% ipython --no-banner

In [1]: import numpy as np

In [2]: np.set_printoptions(suppress=True, linewidth=100)

In [3]: data = np.array([[4.0, 1.0, 0.0], [0.0, 4.0, 1.0], [0.0, 0.0, 4.0]])

In [4]: print(data)
[[4. 1. 0.]
 [0. 4. 1.]
 [0. 0. 4.]]

In [5]: # triangular, det is the product of the diagonal

In [6]: ev, vecs = np.linalg.eig(data)

In [7]: print(np.prod(ev))
64.0

In [8]: print(np.round(np.sort(np.linalg.eigvals(data.T)), 2))
[4. 4. 4.]

In [9]: print(np.round(np.sort(np.linalg.eigvals(np.linalg.inv(data))), 2))
[0.25 0.25 0.25]

In [10]: out = np.linalg.inv(data)

In [11]: print(round(np.linalg.slogdet(data)[0], 2))
1.0

In [12]: print((np.abs(out) > 1e-9).astype(int))
[[1 1 1]
 [0 1 1]
 [0 0 1]]

In [13]: print(data @ out)
[[1. 0. 0.]
 [0. 1. 0.]
 [0. 0. 1.]]

In [14]: print(data @ data)
[[16.  8.  1.]
 [ 0. 16.  8.]
 [ 0.  0. 16.]]

In [15]: print(np.round(np.sort(np.linalg.eigvals(data)), 2))
[4. 4. 4.]

In [16]: print([int(np.linalg.matrix_rank(np.linalg.matrix_power(data, p))) for p in range(1, 4)])
[3, 3, 3]

In [17]: out = np.array([[-1, -2], [1, -1]])

In [18]: C = np.kron(out, data)

In [19]: print(round(np.linalg.norm(C, 2), 2), round(float(np.linalg.norm(out, 2) * np.linalg.norm(data, 2)), 2))
10.91 10.91

In [20]: print(np.linalg.matrix_rank(C))
6

In [21]: X = np.load("sample15.npy")

In [22]: print(X)
[[ 2  0  2  1  0]
 [ 0  0  2  1 -1]
 [ 0  0  1  2  1]
 [ 0  0  0  1  0]
 [ 0  0  0  0  1]]

In [23]: # triangular

In [24]: print(X @ X)
[[4 0 6 7 2]
 [0 0 2 5 1]
 [0 0 1 4 2]
 [0 0 0 1 0]
 [0 0 0 0 1]]

In [25]: print([int(np.linalg.matrix_rank(np.linalg.matrix_power(X, p))) for p in range(1, 6)])
[4, 4, 4, 4, 4]

In [26]: print(np.round(np.sort(np.linalg.eigvals(X)), 2))
[0. 1. 1. 1. 2.]

In [27]: print(np.linalg.matrix_rank(X - X[0, 0] * np.eye(5)))
4

In [28]: def softmax(z):
    ...:     e = np.exp(z - z.max(axis=-1, keepdims=True))
    ...:     return e / e.sum(axis=-1, keepdims=True)
    ...: 

In [29]: print(np.round(softmax(X[1] + 4), 2))
[0.08 0.08 0.59 0.22 0.03]

In [30]: att = X @ X.T / np.sqrt(5)

In [31]: print(np.round(softmax(att + np.triu(np.full(att.shape, -np.inf), 1)), 2))
[[1.   0.   0.   0.   0.  ]
 [0.39 0.61 0.   0.   0.  ]
 [0.24 0.16 0.6  0.   0.  ]
 [0.22 0.22 0.34 0.22 0.  ]
 [0.17 0.11 0.27 0.17 0.27]]

In [32]: T = np.stack([X, -1 * X, X[::-1]])

In [33]: print((T @ X.T).shape)
(3, 5, 5)

In [34]: print(np.linalg.matrix_rank(T))
[4 4 4]

In [35]: print(np.einsum("bij,cij->bc", T, T))
[[ 23 -23   8]
 [-23  23  -8]
 [  8  -8  23]]

In [36]: print(T.shape)
(3, 5, 5)

In [37]: print(np.round(np.linalg.det(T), 2))
[0. 0. 0.]

In [38]: print(T.sum(axis=0))
[[ 0  0  0  0  1]
 [ 0  0  0  1  0]
 [ 0  0  1  2  1]
 [ 0  0  2  1 -1]
 [ 2  0  2  1  0]]

In [39]: print(np.abs(np.diag(np.linalg.qr(X)[1])) > 1e-9)
[ True False  True  True  True]

In [40]: print(np.linalg.lstsq(X[:-1].T, X[-1])[2])
4
